$ python -q
>>> import numpy as np
>>> import numpy.linalg as la
>>> np.set_printoptions(suppress=True, linewidth=200)
>>> A = np.array([[0, 0, 0, 0, 0, 1],
...     [0, 0, 1, 0, 0, 0],
...     [1, 0, 0, 0, 0, 0],
...     [0, 0, 0, 1, 0, 0],
...     [0, 1, 0, 0, 0, 0],
...     [0, 0, 0, 0, 1, 0]])
>>> B = la.inv(A)
>>> np.round(la.slogdet(A)[0], 2)
np.float64(1.0)
>>> (np.abs(B) > 1e-9).astype(int)
array([[0, 0, 1, 0, 0, 0],
       [0, 0, 0, 0, 1, 0],
       [0, 1, 0, 0, 0, 0],
       [0, 0, 0, 1, 0, 0],
       [0, 0, 0, 0, 0, 1],
       [1, 0, 0, 0, 0, 0]])
>>> np.allclose(B, A.T)
True
>>> round(la.det(A) * la.det(B), 2)
np.float64(1.0)
>>> round(la.cond(A), 2)
np.float64(1.0)
>>> O, _ = la.qr(np.array([[0.1, 0.1, -1.7, 0.4, 0.3, -0.4],
...     [0.5, 0.2, -0.3, 1.5, 0.7, -1.9],
...     [-0.9, 3.1, 1.3, -0.2, 1.7, -0.2],
...     [1.7, -0.5, 1.2, 1.4, 0.3, 0.1],
...     [-0.6, 0.5, -1.2, -0.4, -0.8, -1.2],
...     [1.0, 0.1, -1.4, -0.6, 0.9, 1.3]]))
>>> vals = np.array([-6, 7, -2, -1, 8, 7])
>>> M = O @ np.diag(vals) @ O.T
>>> M.round(2)
array([[ 2.84, -2.96,  1.22,  1.03, -2.41, -1.5 ],
       [-2.96,  2.08,  1.53, -2.37, -0.47,  1.38],
       [ 1.22,  1.53,  4.75,  3.22, -0.69,  2.9 ],
       [ 1.03, -2.37,  3.22, -1.05,  4.1 , -1.97],
       [-2.41, -0.47, -0.69,  4.1 ,  5.2 , -0.39],
       [-1.5 ,  1.38,  2.9 , -1.97, -0.39, -0.82]])
>>> vals, V = la.eigh(M)
>>> x0 = np.array([-2, -2, -3, -1, 1, 3])
>>> np.round(x0 @ M @ x0, 2)
np.float64(48.84)
